$ python -q
>>> import numpy as np
>>> from numpy import linalg as LA
>>> np.set_printoptions(precision=1, suppress=True, linewidth=200, legacy="1.25")
>>> def rnd(a):
...     return np.round(a, 1) + 0
... 
>>> rng = np.random.default_rng(1331)
>>> lab = rng.integers(0, 3, 4)
>>> W0 = np.array([[2, 3, 2, 2], [3, 3, 0, 1], [0, 3, 1, 3], [3, 0, 0, 3]]) * (lab[:, None] == lab)
>>> W0
array([[2, 0, 2, 2],
       [0, 3, 0, 0],
       [0, 0, 1, 3],
       [3, 0, 0, 3]])
>>> def softmax(z):
...     e = np.exp(z - z.max(axis=-1, keepdims=True))
...     return e / e.sum(axis=-1, keepdims=True)
... 
>>> rnd(softmax(10 * W0[2]))
array([0., 0., 0., 1.])
>>> rnd(softmax(W0[2]))
array([0. , 0. , 0.1, 0.8])
>>> rnd(softmax(W0[2] + 3))
array([0. , 0. , 0.1, 0.8])
>>> att = W0 @ W0.T / np.sqrt(4)
>>> softmax(att).round(6).argmax(axis=1)
array([0, 1, 2, 3])
>>> rnd(softmax(att))
array([[0.5, 0. , 0.1, 0.5],
       [0. , 1. , 0. , 0. ],
       [0.2, 0. , 0.5, 0.3],
       [0. , 0. , 0. , 0.9]])
>>> print(rnd(softmax(att)[2] @ W0))
[1.3 0.  0.9 2.8]
>>> vec = np.array([2, -1, -4, 0])
>>> W0 @ np.ones(4)
array([6., 3., 4., 6.])
>>> np.sign((W0 @ vec).round(6))
array([-1, -1, -1,  1])
>>> LA.norm(W0 @ vec) <= LA.norm(W0, 2) * LA.norm(vec) + 1e-9
True
>>> W0 @ vec
array([-4, -3, -4,  6])
>>> np.einsum("ij,j->i", W0, vec)
array([-4, -3, -4,  6])
>>> W0 @ np.eye(4)[3]
array([2., 0., 3., 3.])
>>> (W0 * vec).sum(axis=1)
array([-4, -3, -4,  6])
>>> f, r1 = W0[3], W0[0]
>>> f @ r1
12
>>> pr = (f @ r1) / (f @ f) * f
>>> print(r1 - pr)
[0. 0. 2. 0.]
>>> print(rnd(LA.norm(f + r1) ** 2 + LA.norm(f - r1) ** 2))
60.0
>>> LA.matrix_rank(np.outer(f, r1))
1
>>> gram = W0.T @ W0
>>> rnd(LA.eigvalsh(gram)[::-1])
array([33.5,  9. ,  4.2,  2.3])
>>> gram
array([[13,  0,  4, 13],
       [ 0,  9,  0,  0],
       [ 4,  0,  5,  7],
       [13,  0,  7, 22]])
>>> np.allclose(gram, gram.T)
True
>>> (W0 @ W0.T).shape
(4, 4)
>>> np.trace(gram), (W0 ** 2).sum()
(49, 49)
>>> rnd(LA.svd(W0, compute_uv=False) ** 2)
array([33.5,  9. ,  4.2,  2.3])
>>> LA.matrix_rank(gram)
4
>>> data = np.load("m.npy")
>>> data
array([[ 0,  5,  3,  4],
       [ 0,  0,  4, -3],
       [ 0,  0,  0,  2],
       [ 0,  0,  0,  0]])
>>> r = LA.matrix_rank(data)
>>> r
3
>>> N = LA.svd(data)[2][r:].T
>>> [int(LA.matrix_rank(data[:i])) for i in range(1, len(data) + 1)]
[1, 2, 3, 3]
>>> N[:, 0] / N[np.abs(N[:, 0]).round(6).argmax(), 0]
array([1., 0., 0., 0.])
>>> N.shape
(4, 1)
>>> data @ N
array([[0.],
       [0.],
       [0.],
       [0.]])
>>> LA.matrix_rank(data, rtol=0.1)
3
>>> np.argsort(-LA.norm(data, axis=0).round(6), kind="stable")[:3]
array([3, 1, 2])
>>> m1 = np.load("test4.npy")
>>> rnd(m1)
array([[-0.4, -0.3,  0.3,  0.8],
       [-0.2, -0.6,  0.6, -0.5],
       [-0.6, -0.3, -0.7, -0.1],
       [ 0.6, -0.7, -0.3,  0.2]])
>>> Q, vecs = LA.qr(m1[:, :3])[0], LA.qr(m1[:, 3:])[0]
>>> sigma = LA.svd(Q.T @ vecs, compute_uv=False)
>>> np.degrees(np.arccos(sigma.clip(0, 1)))
array([90.])
>>> rnd(sigma)
array([0.])
>>> vec = np.array([-3, -2, -2, -3])
>>> print(rnd(m1.T @ (m1 @ vec)))
[-3. -2. -2. -3.]
>>> rnd(np.abs(LA.eigvals(m1)))
array([1., 1., 1., 1.])
>>> rnd(np.sort(np.abs(np.degrees(np.angle(LA.eigvals(m1))))))
array([  0. , 138.6, 138.6, 180. ])
>>> print(rnd(LA.norm(m1, axis=1)))
[1. 1. 1. 1.]
>>> rnd(LA.norm(m1, "nuc"))
4.0
>>> rnd(LA.norm(m1, 1)), rnd(LA.norm(m1, np.inf))
(1.9, 1.9)
>>> rnd(m1[0] @ m1[1])
0.0
>>> print(rnd(LA.norm(m1, 2)))
1.0
>>> rnd(LA.norm(m1) ** 2 / LA.norm(m1, 2) ** 2)
4.0
>>> E = np.loadtxt("x.csv", delimiter=",")
>>> E
array([[ 0.,  0., -3.],
       [ 0.,  0., -1.],
       [-3., -1.,  0.]])
>>> rnd(LA.eigvalsh(E).min())
-3.2
>>> np.all(LA.eigvalsh(E) > 0)
False
>>> [round(float(LA.det(E[:i, :i])), 2) + 0 for i in range(1, 4)]
[0.0, 0.0, 0.0]
>>> left, sigma, Vh = LA.svd(E)
>>> vecs = Vh[:(sigma > 1e-8).sum()]
>>> vec = E[1] + -1 * E[2] + rng.integers(2) * np.eye(3)[1]
>>> vec
array([ 3.,  2., -1.])
>>> print(rnd(np.diag(vecs.T @ vecs)))
[0.9 0.1 1. ]
>>> M = np.load("w.npy")
>>> print(M)
[[  1.   -1.5  -1.8  -0.7]
 [ -0.2   1.1   0.7  -0.7]
 [  3.    0.9  -1.7   0.6]
 [ -1.9  -0.2  -0.5   2.5]
 [  1.7   2.6  -0.9  -1. ]
 [  1.2  -1.   -0.9   0.4]
 [ -1.5  -0.8  -0.8   0. ]
 [ -4.  -14.    8.  -36. ]
 [ -0.5   0.2   1.1   0.3]
 [  1.1   0.2  -1.1   0.2]
 [ -0.3   0.9   0.4   0.2]
 [  1.8   0.5   0.9  -1.2]
 [  0.1  -1.8  -2.2  -0.4]
 [ -1.1  -1.9   0.   -0.2]
 [  1.2   0.5   0.3   0.9]
 [  0.1   1.    2.   -1.4]
 [ -0.8   1.   -0.5  -1.1]]
>>> t3 = np.stack([M, 5 * M, M[::-1]])
>>> (t3 @ M.T).shape
(3, 17, 17)
>>> mat = np.array([[-2, 0, 0, 1], [0, 1, 0, 0], [0, 0, -1, 0], [0, 0, 0, 0]])
>>> lab = rng.permutation(4)
>>> print(lab)
[2 1 0 3]
>>> Y = mat[lab][:, lab]
>>> Y
array([[-1,  0,  0,  0],
       [ 0,  1,  0,  0],
       [ 0,  0, -2,  1],
       [ 0,  0,  0,  0]])
>>> rnd(np.sort(np.abs(LA.eigvals(Y))))
array([0., 1., 1., 2.])
>>> vec = np.array([3, 1, -2, -2])
>>> h = np.maximum(mat @ vec, 0)
>>> rnd(np.tanh(mat @ vec))
array([-1. ,  0.8,  1. ,  0. ])
>>> mat * (h > 1e-9)[:, None]
array([[ 0,  0,  0,  0],
       [ 0,  1,  0,  0],
       [ 0,  0, -1,  0],
       [ 0,  0,  0,  0]])
>>> np.maximum(mat @ vec, 0) - np.maximum(-mat @ vec, 0)
array([-8,  1,  2,  0])
>>> h
array([0, 1, 2, 0])
>>> assert mat == mat.T
Traceback (most recent call last):
  File "<python-input-91>", line 1, in <module>
    assert mat == mat.T
           ^^^^^^^^^^^^
ValueError: The truth value of an array with more than one element is ambiguous. Use a.any() or a.all()
>>> np.allclose(mat @ mat.T, mat.T @ mat)
False
>>> np.allclose(mat, mat.T)
False
>>> rnd(np.abs(LA.eigvals(mat)).max())
2.0
>>> rnd(LA.det(mat))
0.0
>>> mat @ mat
array([[ 4,  0,  0, -2],
       [ 0,  1,  0,  0],
       [ 0,  0,  1,  0],
       [ 0,  0,  0,  0]])
